% python3 -q
>>> import numpy as np
>>> from numpy import linalg as LA
>>> np.set_printoptions(precision=2, suppress=True, linewidth=100, legacy="1.25")
>>> def rd(a):
...     return np.round(a, 2) + 0
... 
>>> mat = np.abs(np.array([[3, -3, -1, -1, -1, 3, 1, 2, -1, 0, 3],
...     [-3, 1, -2, -1, -1, 3, -3, 0, 0, 3, 0],
...     [1, 3, -1, 0, -3, -2, -1, -2, 0, -1, 0],
...     [-1, 2, -2, 1, 0, -1, 2, -1, 3, 3, 3],
...     [3, -1, -1, 3, -3, -3, 3, -2, 2, -1, -3],
...     [0, -2, -1, 2, 2, 0, 2, 1, 3, -3, -3],
...     [2, 1, -2, -1, -3, -2, -3, 0, 2, 0, 2],
...     [-3, 2, -1, -2, -3, -3, 0, 2, 3, 3, -2],
...     [2, -2, -2, 2, 0, -3, -3, -2, 2, 3, 1],
...     [0, 2, 3, 1, -3, -1, 3, -3, -2, 2, -2],
...     [-3, -3, 2, 1, -1, 1, 2, 0, 0, 2, 2]])) + np.eye(11)
>>> mat = mat / mat.sum(axis=1, keepdims=True)
>>> rd(mat)
array([[0.2 , 0.15, 0.05, 0.05, 0.05, 0.15, 0.05, 0.1 , 0.05, 0.  , 0.15],
       [0.17, 0.11, 0.11, 0.06, 0.06, 0.17, 0.17, 0.  , 0.  , 0.17, 0.  ],
       [0.07, 0.2 , 0.13, 0.  , 0.2 , 0.13, 0.07, 0.13, 0.  , 0.07, 0.  ],
       [0.05, 0.1 , 0.1 , 0.1 , 0.  , 0.05, 0.1 , 0.05, 0.15, 0.15, 0.15],
       [0.12, 0.04, 0.04, 0.12, 0.15, 0.12, 0.12, 0.08, 0.08, 0.04, 0.12],
       [0.  , 0.1 , 0.05, 0.1 , 0.1 , 0.05, 0.1 , 0.05, 0.15, 0.15, 0.15],
       [0.11, 0.05, 0.11, 0.05, 0.16, 0.11, 0.21, 0.  , 0.11, 0.  , 0.11],
       [0.12, 0.08, 0.04, 0.08, 0.12, 0.12, 0.  , 0.12, 0.12, 0.12, 0.08],
       [0.09, 0.09, 0.09, 0.09, 0.  , 0.13, 0.13, 0.09, 0.13, 0.13, 0.04],
       [0.  , 0.09, 0.13, 0.04, 0.13, 0.04, 0.13, 0.13, 0.09, 0.13, 0.09],
       [0.17, 0.17, 0.11, 0.06, 0.06, 0.06, 0.11, 0.  , 0.  , 0.11, 0.17]])
>>> rd(np.sort(np.abs(LA.eigvals(mat)))[::-1])
array([1.  , 0.21, 0.2 , 0.2 , 0.15, 0.1 , 0.1 , 0.09, 0.08, 0.04, 0.04])
>>> rd(LA.matrix_power(mat, 100))
array([[0.1 , 0.11, 0.09, 0.07, 0.1 , 0.1 , 0.11, 0.06, 0.08, 0.09, 0.1 ],
       [0.1 , 0.11, 0.09, 0.07, 0.1 , 0.1 , 0.11, 0.06, 0.08, 0.09, 0.1 ],
       [0.1 , 0.11, 0.09, 0.07, 0.1 , 0.1 , 0.11, 0.06, 0.08, 0.09, 0.1 ],
       [0.1 , 0.11, 0.09, 0.07, 0.1 , 0.1 , 0.11, 0.06, 0.08, 0.09, 0.1 ],
       [0.1 , 0.11, 0.09, 0.07, 0.1 , 0.1 , 0.11, 0.06, 0.08, 0.09, 0.1 ],
       [0.1 , 0.11, 0.09, 0.07, 0.1 , 0.1 , 0.11, 0.06, 0.08, 0.09, 0.1 ],
       [0.1 , 0.11, 0.09, 0.07, 0.1 , 0.1 , 0.11, 0.06, 0.08, 0.09, 0.1 ],
       [0.1 , 0.11, 0.09, 0.07, 0.1 , 0.1 , 0.11, 0.06, 0.08, 0.09, 0.1 ],
       [0.1 , 0.11, 0.09, 0.07, 0.1 , 0.1 , 0.11, 0.06, 0.08, 0.09, 0.1 ],
       [0.1 , 0.11, 0.09, 0.07, 0.1 , 0.1 , 0.11, 0.06, 0.08, 0.09, 0.1 ],
       [0.1 , 0.11, 0.09, 0.07, 0.1 , 0.1 , 0.11, 0.06, 0.08, 0.09, 0.1 ]])
>>> rd(mat.sum(axis=1))
array([1., 1., 1., 1., 1., 1., 1., 1., 1., 1., 1.])
>>> mat @ np.ones(11)
array([1., 1., 1., 1., 1., 1., 1., 1., 1., 1., 1.])
>>> rd(LA.matrix_power(mat, 2))
array([[0.12, 0.12, 0.08, 0.07, 0.08, 0.11, 0.1 , 0.06, 0.07, 0.1 , 0.11],
       [0.09, 0.11, 0.09, 0.06, 0.11, 0.1 , 0.12, 0.07, 0.08, 0.08, 0.1 ],
       [0.1 , 0.1 , 0.08, 0.07, 0.12, 0.12, 0.1 , 0.07, 0.07, 0.09, 0.08],
       [0.09, 0.11, 0.1 , 0.06, 0.08, 0.1 , 0.12, 0.06, 0.07, 0.11, 0.09],
       [0.1 , 0.1 , 0.08, 0.08, 0.09, 0.1 , 0.11, 0.06, 0.09, 0.09, 0.11],
       [0.09, 0.1 , 0.1 , 0.07, 0.09, 0.09, 0.12, 0.06, 0.08, 0.11, 0.09],
       [0.11, 0.1 , 0.08, 0.07, 0.1 , 0.11, 0.12, 0.05, 0.08, 0.07, 0.1 ],
       [0.1 , 0.1 , 0.08, 0.07, 0.08, 0.1 , 0.1 , 0.08, 0.09, 0.11, 0.1 ],
       [0.08, 0.11, 0.09, 0.06, 0.09, 0.1 , 0.11, 0.07, 0.09, 0.1 , 0.09],
       [0.09, 0.1 , 0.09, 0.06, 0.11, 0.1 , 0.11, 0.07, 0.08, 0.09, 0.08],
       [0.12, 0.12, 0.1 , 0.06, 0.1 , 0.11, 0.12, 0.06, 0.05, 0.09, 0.1 ]])
>>> p = np.eye(11)[1]
>>> for _ in range(3):
...     p = p @ mat
...     print(p.round(2))
... 
[0.17 0.11 0.11 0.06 0.06 0.17 0.17 0.   0.   0.17 0.  ]
[0.09 0.11 0.09 0.06 0.11 0.1  0.12 0.07 0.08 0.08 0.1 ]
[0.1  0.11 0.09 0.07 0.1  0.1  0.11 0.06 0.07 0.09 0.09]
